% ipython --no-banner

In [1]: import numpy as np

In [2]: import numpy.linalg as la

In [3]: np.set_printoptions(suppress=True, linewidth=200)

In [4]: K = np.load("mat.npy")

In [5]: K
Out[5]: 
array([[-4, -4,  5, -4, -5,  5,  2, -5,  2, -5, -5, -5],
       [-5, -4, -4,  5, -4, -5,  5,  2, -5,  2, -5, -5],
       [-5, -5, -4, -4,  5, -4, -5,  5,  2, -5,  2, -5],
       [-5, -5, -5, -4, -4,  5, -4, -5,  5,  2, -5,  2],
       [ 2, -5, -5, -5, -4, -4,  5, -4, -5,  5,  2, -5],
       [-5,  2, -5, -5, -5, -4, -4,  5, -4, -5,  5,  2],
       [ 2, -5,  2, -5, -5, -5, -4, -4,  5, -4, -5,  5],
       [ 5,  2, -5,  2, -5, -5, -5, -4, -4,  5, -4, -5],
       [-5,  5,  2, -5,  2, -5, -5, -5, -4, -4,  5, -4],
       [-4, -5,  5,  2, -5,  2, -5, -5, -5, -4, -4,  5],
       [ 5, -4, -5,  5,  2, -5,  2, -5, -5, -5, -4, -4],
       [-4,  5, -4, -5,  5,  2, -5,  2, -5, -5, -5, -4]])

In [6]: Uu, sigma, vt = la.svd(K, full_matrices=False)

In [7]: print(Uu.shape, sigma.shape, vt.shape)
(12, 12) (12,) (12, 12)

In [8]: np.allclose(Uu * sigma @ vt, K)
Out[8]: True

In [9]: np.round(np.cumsum(sigma ** 2) / np.sum(sigma ** 2), 2)
Out[9]: array([0.19, 0.38, 0.57, 0.66, 0.74, 0.81, 0.87, 0.94, 0.96, 0.98, 0.99, 1.  ])

In [10]: round(float(np.sqrt((sigma ** 2).sum())), 2), np.round(la.norm(K), 2)
Out[10]: (52.65, np.float64(52.65))

In [11]: print(np.round(Uu.T @ Uu, 2) + 0)
[[1. 0. 0. 0. 0. 0. 0. 0. 0. 0. 0. 0.]
 [0. 1. 0. 0. 0. 0. 0. 0. 0. 0. 0. 0.]
 [0. 0. 1. 0. 0. 0. 0. 0. 0. 0. 0. 0.]
 [0. 0. 0. 1. 0. 0. 0. 0. 0. 0. 0. 0.]
 [0. 0. 0. 0. 1. 0. 0. 0. 0. 0. 0. 0.]
 [0. 0. 0. 0. 0. 1. 0. 0. 0. 0. 0. 0.]
 [0. 0. 0. 0. 0. 0. 1. 0. 0. 0. 0. 0.]
 [0. 0. 0. 0. 0. 0. 0. 1. 0. 0. 0. 0.]
 [0. 0. 0. 0. 0. 0. 0. 0. 1. 0. 0. 0.]
 [0. 0. 0. 0. 0. 0. 0. 0. 0. 1. 0. 0.]
 [0. 0. 0. 0. 0. 0. 0. 0. 0. 0. 1. 0.]
 [0. 0. 0. 0. 0. 0. 0. 0. 0. 0. 0. 1.]]

In [12]: O, r_ = la.qr(K)

In [13]: O.shape, r_.shape
Out[13]: ((12, 12), (12, 12))

In [14]: np.allclose(r_.T @ r_, K.T @ K)
Out[14]: True

In [15]: print(np.round(np.fft.fft(K[0]), 2))
[-23.   +0.j   -12.29 -9.1j    4.   -6.93j  -9.  -10.j    -5.  +22.52j   3.29 -3.9j   13.   +0.j     3.29 +3.9j   -5.  -22.52j  -9.  +10.j     4.   +6.93j -12.29 +9.1j ]

In [16]: np.round(np.sort(np.abs(np.fft.fft(K[0]))), 2), np.round(np.sort(la.svd(K, compute_uv=False)), 2)
Out[16]: 
(array([ 5.11,  5.11,  8.  ,  8.  , 13.  , 13.45, 13.45, 15.29, 15.29, 23.  , 23.07, 23.07]),
 array([ 5.11,  5.11,  8.  ,  8.  , 13.  , 13.45, 13.45, 15.29, 15.29, 23.  , 23.07, 23.07]))

In [17]: np.allclose(K @ K.T, K.T @ K)
Out[17]: True
